% ipython --no-banner

In [1]: import numpy as np

In [2]: import numpy.linalg as la

In [3]: np.set_printoptions(precision=3, suppress=True, linewidth=120, floatmode="fixed")

In [4]: rnd = lambda a: np.round(a, 3) + 0

In [5]: arr = np.vander(np.arange(2) - 1, 3, increasing=True)

In [6]: arr
Out[6]: 
array([[ 1, -1,  1],
       [ 1,  0,  0]])

In [7]: rnd(la.norm(arr) ** 2 / la.norm(arr, 2) ** 2)
Out[7]: np.float64(1.172)

In [8]: rnd(la.norm(arr, 2))
Out[8]: np.float64(1.848)

In [9]: rnd(la.norm(arr, axis=0))
Out[9]: array([1.414, 1.000, 1.000])

In [10]: rnd(la.norm(arr[1], 1)), rnd(la.norm(arr[1], np.inf))
Out[10]: (np.float64(1.0), np.float64(1.0))

In [11]: W0 = np.load("mat.npy")

In [12]: W0
Out[12]: 
array([[ 4.000,  0.000,  0.000,  0.000],
       [ 0.000, 13.000,  6.000,  9.000],
       [ 0.000,  6.000,  8.000,  6.000],
       [ 0.000,  9.000,  6.000, 13.000]])

In [13]: x = np.ones(4)

In [14]: for _ in range(6):
    ...:     x = W0 @ x
    ...:     x /= la.norm(x)
    ...:     print(round(x @ W0 @ x, 3))
    ...: 
25.806
25.995
26.0
26.0
26.0
26.0

In [15]: rnd(la.eigvalsh(W0)[-1])
Out[15]: np.float64(26.0)

In [16]: rnd(x)
Out[16]: array([0.000, 0.640, 0.426, 0.640])

In [17]: np.allclose(W0, W0.T)
Out[17]: True

In [18]: assert W0 == W0.T
---------------------------------------------------------------------------
ValueError                                Traceback (most recent call last)
Cell In[18], line 1
----> 1 assert W0 == W0.T

ValueError: The truth value of an array with more than one element is ambiguous. Use a.any() or a.all()

In [19]: np.allclose(W0 @ W0.T, W0.T @ W0)
Out[19]: True

In [20]: rnd(la.det(W0))
Out[20]: np.float64(1664.0)

In [21]: (W0 + W0.T) / 2
Out[21]: 
array([[ 4.000,  0.000,  0.000,  0.000],
       [ 0.000, 13.000,  6.000,  9.000],
       [ 0.000,  6.000,  8.000,  6.000],
       [ 0.000,  9.000,  6.000, 13.000]])
